>>> import numpy as np
>>> np.set_printoptions(suppress=True, linewidth=100)
>>> X = np.load("w.npy")
>>> X
array([[0, 0, 0, 0, 0, 0, 0, 0, 0, 0, 0, 0, 0],
       [0, 0, 0, 0, 0, 0, 1, 0, 0, 0, 0, 1, 0],
       [0, 0, 0, 1, 0, 0, 0, 1, 0, 0, 0, 0, 1],
       [0, 0, 1, 0, 0, 0, 0, 0, 1, 1, 0, 0, 0],
       [0, 0, 0, 0, 0, 1, 0, 1, 1, 0, 0, 1, 0],
       [0, 0, 0, 0, 1, 0, 0, 1, 0, 0, 0, 0, 0],
       [0, 1, 0, 0, 0, 0, 0, 0, 0, 0, 0, 0, 0],
       [0, 0, 1, 0, 1, 1, 0, 0, 0, 1, 0, 0, 1],
       [0, 0, 0, 1, 1, 0, 0, 0, 0, 0, 0, 0, 0],
       [0, 0, 0, 1, 0, 0, 0, 1, 0, 0, 0, 0, 0],
       [0, 0, 0, 0, 0, 0, 0, 0, 0, 0, 0, 0, 1],
       [0, 1, 0, 0, 1, 0, 0, 0, 0, 0, 0, 0, 0],
       [0, 0, 1, 0, 0, 0, 0, 1, 0, 0, 1, 0, 0]])
>>> [round(float(x), 3) for x in np.linalg.svd(X, compute_uv=False)[:3]]
[3.08, 2.25, 2.08]
>>> J = np.loadtxt("x.csv", delimiter=",")
>>> J
array([[0., 0., 3., 1., 1., 3., 1., 1., 1., 2., 0., 2., 3.],
       [3., 0., 0., 3., 1., 1., 3., 1., 1., 1., 2., 0., 2.],
       [2., 3., 0., 0., 3., 1., 1., 3., 1., 1., 1., 2., 0.],
       [0., 2., 3., 0., 0., 3., 1., 1., 3., 1., 1., 1., 2.],
       [2., 0., 2., 3., 0., 0., 3., 1., 1., 3., 1., 1., 1.],
       [1., 2., 0., 2., 3., 0., 0., 3., 1., 1., 3., 1., 1.],
       [1., 1., 2., 0., 2., 3., 0., 0., 3., 1., 1., 3., 1.],
       [1., 1., 1., 2., 0., 2., 3., 0., 0., 3., 1., 1., 3.],
       [3., 1., 1., 1., 2., 0., 2., 3., 0., 0., 3., 1., 1.],
       [1., 3., 1., 1., 1., 2., 0., 2., 3., 0., 0., 3., 1.],
       [1., 1., 3., 1., 1., 1., 2., 0., 2., 3., 0., 0., 3.],
       [3., 1., 1., 3., 1., 1., 1., 2., 0., 2., 3., 0., 0.],
       [0., 3., 1., 1., 3., 1., 1., 1., 2., 0., 2., 3., 0.]])
>>> rng = np.random.default_rng(3698)
>>> labels = rng.permutation(13)
>>> A2 = J[:, labels] * rng.choice([-1, 1], 13)
>>> A2
array([[-3., -1., -2.,  1., -0., -2., -1., -3.,  1.,  0.,  3.,  0.,  1.],
       [-0., -3., -0.,  1., -2., -1., -3., -2.,  1.,  0.,  1.,  3.,  1.],
       [-0., -1., -2.,  3., -1., -1., -0., -0.,  3.,  3.,  1.,  2.,  1.],
       [-3., -1., -1.,  1., -1., -1., -0., -2.,  0.,  2.,  3.,  0.,  3.],
       [-2., -3., -1.,  1., -1., -3., -3., -1.,  0.,  0.,  0.,  2.,  1.],
       [-0., -0., -1.,  3., -3., -1., -2., -1.,  3.,  2.,  0.,  1.,  1.],
       [-2., -0., -3.,  0., -1., -1., -0., -1.,  2.,  1.,  3.,  1.,  3.],
       [-1., -3., -1.,  0., -1., -3., -2., -3.,  0.,  1.,  2.,  1.,  0.],
       [-1., -2., -1.,  3., -3., -0., -1., -1.,  2.,  1.,  0.,  3.,  0.],
       [-1., -0., -3.,  2., -0., -0., -1., -1.,  1.,  3.,  2.,  1.,  3.],
       [-3., -2., -0.,  0., -0., -3., -1., -3.,  1.,  1.,  1.,  1.,  2.],
       [-1., -1., -0.,  2., -3., -2., -3., -0.,  1.,  1.,  1.,  3.,  0.],
       [-1., -1., -3.,  1., -2., -0., -1., -0.,  3.,  3.,  1.,  0.,  2.]])
>>> U, _, Vh = np.linalg.svd(J.T @ A2)
>>> labels
array([ 2,  6, 11,  7, 10,  9,  3, 12,  4,  1,  5,  0,  8])
>>> def softmax(z):
...     e = np.exp(z - z.max(axis=-1, keepdims=True))
...     return e / e.sum(axis=-1, keepdims=True)
... 
>>> np.round(softmax(10 * J[2]), 3) + 0
array([0.   , 0.333, 0.   , 0.   , 0.333, 0.   , 0.   , 0.333, 0.   , 0.   , 0.   , 0.   , 0.   ])
>>> np.round(softmax(J).sum(axis=1), 3)
array([1., 1., 1., 1., 1., 1., 1., 1., 1., 1., 1., 1., 1.])
>>> att = J @ J.T / np.sqrt(13)
>>> softmax(att).round(6).argmax(axis=1)
array([ 0,  1,  2,  3,  4,  5,  6,  7,  8,  9, 10, 11, 12])
